% python3 -q
>>> import numpy as np
>>> np.set_printoptions(suppress=True, linewidth=120)
>>> def rnd(a):
...     return np.round(a, 1) + 0
... 
>>> E = np.array([[4.0, 0.0], [0.0, 0.0]])
>>> # 2 groups of indices that never mix
>>> rnd(np.linalg.pinv(E))
array([[0.2, 0. ],
       [0. , 0. ]])
>>> E @ E.T
array([[16.,  0.],
       [ 0.,  0.]])
>>> rnd(np.trace(np.linalg.pinv(E) @ E))
np.float64(1.0)
>>> np.linalg.lstsq(E[:-1].T, E[-1])[2]
np.int32(1)
>>> B = np.array([[1, 5], [0, 0]])
>>> W2 = np.kron(B, E)
>>> rnd(np.linalg.norm(W2, 2)), rnd(np.linalg.norm(B, 2) * np.linalg.norm(E, 2))
(np.float64(20.4), np.float64(20.4))
>>> np.linalg.matrix_rank(W2)
np.int64(1)
>>> print(W2)
[[ 4.  0. 20.  0.]
 [ 0.  0.  0.  0.]
 [ 0.  0.  0.  0.]
 [ 0.  0.  0.  0.]]
>>> K = np.loadtxt("out14.csv", delimiter=",")
>>> K
array([[1. , 0.9],
       [0.9, 1. ]])
>>> rnd(np.linalg.det(K[::-1]))
np.float64(-0.2)
>>> print(np.kron(np.eye(2, dtype=int), K))
[[1.  0.9 0.  0. ]
 [0.9 1.  0.  0. ]
 [0.  0.  1.  0.9]
 [0.  0.  0.9 1. ]]
>>> rnd(np.linalg.eigvals(K))
array([1.9, 0.1])
>>> rnd(np.linalg.det(2 * K)), rnd(np.linalg.det(K))
(np.float64(0.8), np.float64(0.2))
>>> print(rnd(np.linalg.det(K.T)))
0.2
>>> rnd(np.linalg.eigvals(K).sum().real)
np.float64(2.0)
>>> left, sigma, VT = np.linalg.svd(K)
>>> np.argmax(sigma[:-1] / (sigma[1:] + 1e-6)) + 1
np.int64(1)
>>> print(rnd(sigma))
[1.9 0.1]
>>> B = left[:, :1] @ np.diag(sigma[:1]) @ VT[:1]
>>> np.linalg.matrix_rank(B)
np.int64(1)
>>> rnd(B)
array([[1., 1.],
       [1., 1.]])
>>> w, vecs = np.linalg.eig(K)
>>> rnd(K @ vecs[:, 0] - w[0] * vecs[:, 0])
array([0., 0.])
>>> rnd(w)
array([1.9, 0.1])
>>> u = np.array([3, 0])
>>> B = K + np.outer(u, np.eye(2)[0])
>>> print(np.linalg.matrix_rank(np.linalg.inv(B) - np.linalg.inv(K), tol=1e-8))
1
>>> hat = np.triu(np.array([[1, 1], [0, 1]]), 1) + np.eye(2)
>>> B = hat @ K @ np.linalg.inv(hat)
>>> rnd(B)
array([[1.9, 0. ],
       [0.9, 0.1]])
>>> print(rnd(hat @ K - K @ hat))
[[ 0.9  0. ]
 [ 0.  -0.9]]
>>> rnd(np.poly(B))
array([ 1. , -2. ,  0.2])
>>> m1 = np.loadtxt("m.csv", delimiter=",")
>>> rnd(m1)
array([[ 0.3, -0.7, -0.1, -0.7],
       [-0.7,  0.3, -0.1, -0.7],
       [-0.1, -0.1,  1. , -0.1],
       [-0.7, -0.7, -0.1,  0.3]])
>>> rnd(m1[:, 0] @ m1[:, 3])
np.float64(0.0)
>>> def softmax(z):
...     e = np.exp(z - z.max(axis=-1, keepdims=True))
...     return e / e.sum(axis=-1, keepdims=True)
... 
>>> rnd(softmax(10 * m1[1]))
array([0., 1., 0., 0.])
>>> rnd(softmax(m1).sum(axis=1))
array([1., 1., 1., 1.])
>>> scores = m1 @ m1.T / np.sqrt(4)
>>> rnd(softmax(scores + np.triu(np.full(scores.shape, -np.inf), 1)))
array([[1. , 0. , 0. , 0. ],
       [0.4, 0.6, 0. , 0. ],
       [0.3, 0.3, 0.5, 0. ],
       [0.2, 0.2, 0.2, 0.4]])
>>> rnd(softmax(scores))
array([[0.4, 0.2, 0.2, 0.2],
       [0.2, 0.4, 0.2, 0.2],
       [0.2, 0.2, 0.4, 0.2],
       [0.2, 0.2, 0.2, 0.4]])
>>> print(rnd(softmax(scores)[1] @ m1))
[-0.3 -0.2  0.1 -0.3]
>>> w, vecs = np.linalg.eigh(m1)
>>> x = np.array([3, 3, 1, 3])
>>> rnd(np.abs(m1).sum(axis=1).max()), rnd(np.abs(w).max())
(np.float64(1.8), np.float64(1.0))
>>> rnd(vecs * np.maximum(w, 0) @ vecs.T)
array([[ 0.7, -0.3, -0.1, -0.3],
       [-0.3,  0.7, -0.1, -0.3],
       [-0.1, -0.1,  1. , -0.1],
       [-0.3, -0.3, -0.1,  0.7]])
>>> M = np.load("block15.npy")
>>> rnd(M)
array([[-19.3,  -4.1,   3.2],
       [ -5.1,  18.3,  -6.2],
       [  7.9,  17. ,  -6.9],
       [  9.6,  16.2,  -6.8],
       [  2.6, -18.7,   6.6],
       [-18.5,   7.5,  -1.1],
       [-19.9,   0.3,   1.7],
       [ 19.7,   2.3,  -2.6],
       [  6.8,  17.5,  -7. ],
       [-18. ,  -7.5,   4.4],
       [ -0.9,  18.8,  -6.8],
       [ -8.7, -16.7,   6.9],
       [ 15.2, -12.6,   3.2],
       [ -3.2, -18.5,   7. ],
       [ 19.5,   3.1,  -2.9],
       [  3.9,  18.3,  -7. ],
       [-19.8,   2.8,   0.8],
       [  4.7,  18.1,  -7. ],
       [ 19.7,   2.3,  -2.6],
       [ -5.4, -17.9,   7. ],
       [ -3.9, -18.3,   7. ],
       [-11.7,  15.5,  -4.6],
       [-15.3,  12.4,  -3.1],
       [ 19.6,  -4.2,  -0.2],
       [ -0.6,  18.8,  -6.8]])
>>> np.abs(np.diag(np.linalg.qr(M)[1])) > 1e-9
array([ True,  True, False])
>>> np.unique(M.round(6), axis=0).shape
(25, 3)
>>> rnd(M @ np.linalg.pinv(M) @ M)
array([[-19.3,  -4.1,   3.2],
       [ -5.1,  18.3,  -6.2],
       [  7.9,  17. ,  -6.9],
       [  9.6,  16.2,  -6.8],
       [  2.6, -18.7,   6.6],
       [-18.5,   7.5,  -1.1],
       [-19.9,   0.3,   1.7],
       [ 19.7,   2.3,  -2.6],
       [  6.8,  17.5,  -7. ],
       [-18. ,  -7.5,   4.4],
       [ -0.9,  18.8,  -6.8],
       [ -8.7, -16.7,   6.9],
       [ 15.2, -12.6,   3.2],
       [ -3.2, -18.5,   7. ],
       [ 19.5,   3.1,  -2.9],
       [  3.9,  18.3,  -7. ],
       [-19.8,   2.8,   0.8],
       [  4.7,  18.1,  -7. ],
       [ 19.7,   2.3,  -2.6],
       [ -5.4, -17.9,   7. ],
       [ -3.9, -18.3,   7. ],
       [-11.7,  15.5,  -4.6],
       [-15.3,  12.4,  -3.1],
       [ 19.6,  -4.2,  -0.2],
       [ -0.6,  18.8,  -6.8]])
>>> np.linalg.lstsq(M[:-1].T, M[-1])[2]
np.int32(2)
